% python3 -q
>>> import numpy as np
>>> import numpy.linalg as la
>>> np.set_printoptions(precision=3, suppress=True, linewidth=100)
>>> F = np.load("w.npy")
>>> F
array([[-2, -3, -4, -2,  0,  0, -3, -3,  0, -3,  0, -2, -3],
       [ 1,  0, -1,  1,  3,  3,  0,  0,  3,  0,  3,  1,  0],
       [-1, -2, -3, -1,  1,  1, -2, -2,  1, -2,  1, -1, -2],
       [-3, -4, -5, -3, -1, -1, -4, -4, -1, -4, -1, -3, -4],
       [-2, -3, -4, -2,  0,  0, -3, -3,  0, -3,  0, -2, -3],
       [ 2,  1,  0,  2,  4,  4,  1,  1,  4,  1,  4,  2,  1]])
>>> # row 4 repeats row 0
>>> def softmax(z):
...     e = np.exp(z - z.max(axis=-1, keepdims=True))
...     return e / e.sum(axis=-1, keepdims=True)
... 
>>> softmax(F).sum(axis=1)
array([1., 1., 1., 1., 1., 1.])
>>> softmax(F[4] + 5)
array([0.029, 0.011, 0.004, 0.029, 0.214, 0.214, 0.011, 0.011, 0.214, 0.011, 0.214, 0.029, 0.011])
>>> np.round(softmax(10 * F[4]), 3) + 0
array([0.  , 0.  , 0.  , 0.  , 0.25, 0.25, 0.  , 0.  , 0.25, 0.  , 0.25, 0.  , 0.  ])
>>> scores = F @ F.T / np.sqrt(13)
>>> softmax(scores)[4] @ F
array([-2.998, -3.998, -4.998, -2.998, -0.998, -0.998, -3.998, -3.998, -0.998, -3.998, -0.998,
       -2.998, -3.998])
>>> np.round(softmax(scores + np.triu(np.full(scores.shape, -np.inf), 1)), 3) + 0
array([[1.   , 0.   , 0.   , 0.   , 0.   , 0.   ],
       [0.   , 1.   , 0.   , 0.   , 0.   , 0.   ],
       [0.965, 0.   , 0.035, 0.   , 0.   , 0.   ],
       [0.   , 0.   , 0.   , 1.   , 0.   , 0.   ],
       [0.001, 0.   , 0.   , 0.998, 0.001, 0.   ],
       [0.   , 0.001, 0.   , 0.   , 0.   , 0.999]])
>>> np.round(softmax(scores), 3) + 0
array([[0.001, 0.   , 0.   , 0.998, 0.001, 0.   ],
       [0.   , 0.02 , 0.   , 0.   , 0.   , 0.98 ],
       [0.033, 0.   , 0.001, 0.932, 0.033, 0.   ],
       [0.   , 0.   , 0.   , 1.   , 0.   , 0.   ],
       [0.001, 0.   , 0.   , 0.998, 0.001, 0.   ],
       [0.   , 0.001, 0.   , 0.   , 0.   , 0.999]])
>>> softmax(scores).round(6).argmax(axis=1)
array([3, 5, 3, 3, 3, 5])
>>> E = np.load("case1.npy")
>>> E
array([[ 0.   , -0.422,  0.14 , -0.155, -0.175, -0.118, -0.09 ,  0.002,  0.115,  0.157, -0.33 ,
         0.666],
       [-0.136, -0.299,  0.238,  0.131, -0.497, -0.055, -0.279,  0.012, -0.137,  0.472, -0.08 ,
        -0.363],
       [-0.317, -0.174, -0.002,  0.296,  0.341,  0.235,  0.227,  0.464, -0.172,  0.035, -0.304,
        -0.165],
       [ 0.023, -0.121,  0.009, -0.304, -0.189,  0.105,  0.076,  0.409,  0.451, -0.196,  0.365,
         0.072],
       [ 0.045,  0.12 , -0.482,  0.035,  0.071, -0.138, -0.119,  0.198, -0.069,  0.18 , -0.202,
         0.299],
       [ 0.272, -0.127,  0.16 , -0.3  ,  0.078, -0.454,  0.35 , -0.062, -0.251, -0.264, -0.407,
        -0.159],
       [-0.453,  0.432,  0.092, -0.609,  0.041, -0.104, -0.001,  0.248, -0.059,  0.314, -0.097,
        -0.033],
       [-0.43 , -0.262, -0.17 ,  0.048,  0.144, -0.088, -0.085, -0.142,  0.576, -0.207, -0.328,
        -0.18 ],
       [ 0.068, -0.454, -0.247, -0.347,  0.035,  0.396,  0.474, -0.126, -0.1  ,  0.284,  0.134,
        -0.093],
       [-0.362, -0.173, -0.229, -0.059, -0.113, -0.52 ,  0.1  , -0.182, -0.086, -0.109,  0.35 ,
        -0.161],
       [-0.045, -0.18 ,  0.486, -0.184,  0.061,  0.155, -0.246,  0.207, -0.138, -0.391,  0.025,
        -0.054],
       [-0.249, -0.025,  0.467,  0.225,  0.375, -0.166,  0.282, -0.182,  0.051,  0.248,  0.312,
         0.322],
       [ 0.068,  0.029,  0.057, -0.306,  0.381,  0.235, -0.342, -0.494,  0.12 ,  0.138, -0.104,
        -0.137],
       [-0.068,  0.363,  0.197,  0.098, -0.431,  0.2  ,  0.467, -0.22 ,  0.281, -0.026, -0.294,
        -0.019],
       [ 0.453, -0.01 ,  0.133,  0.045,  0.219, -0.314,  0.051,  0.274,  0.446,  0.377,  0.007,
        -0.291]])
>>> vec = np.array([3, 3, 0, -2, -3, -2, 3, -3, 3, -3, -2, 1])
>>> np.sign((E @ vec).round(6))
array([ 1., -1., -1.,  1., -1.,  1., -1.,  1., -1., -1., -1., -1., -1.,  1.,  1.])
>>> E @ np.eye(12)[6]
array([-0.09 , -0.279,  0.227,  0.076, -0.119,  0.35 , -0.001, -0.085,  0.474,  0.1  , -0.246,
        0.282, -0.342,  0.467,  0.051])
>>> (E @ vec).argmax()
np.int64(13)
>>> E @ np.ones(12)
array([-0.211, -0.991,  0.465,  0.699, -0.063, -1.164, -0.229, -1.123,  0.025, -1.544, -0.304,
        1.661, -0.356,  0.549,  1.39 ])
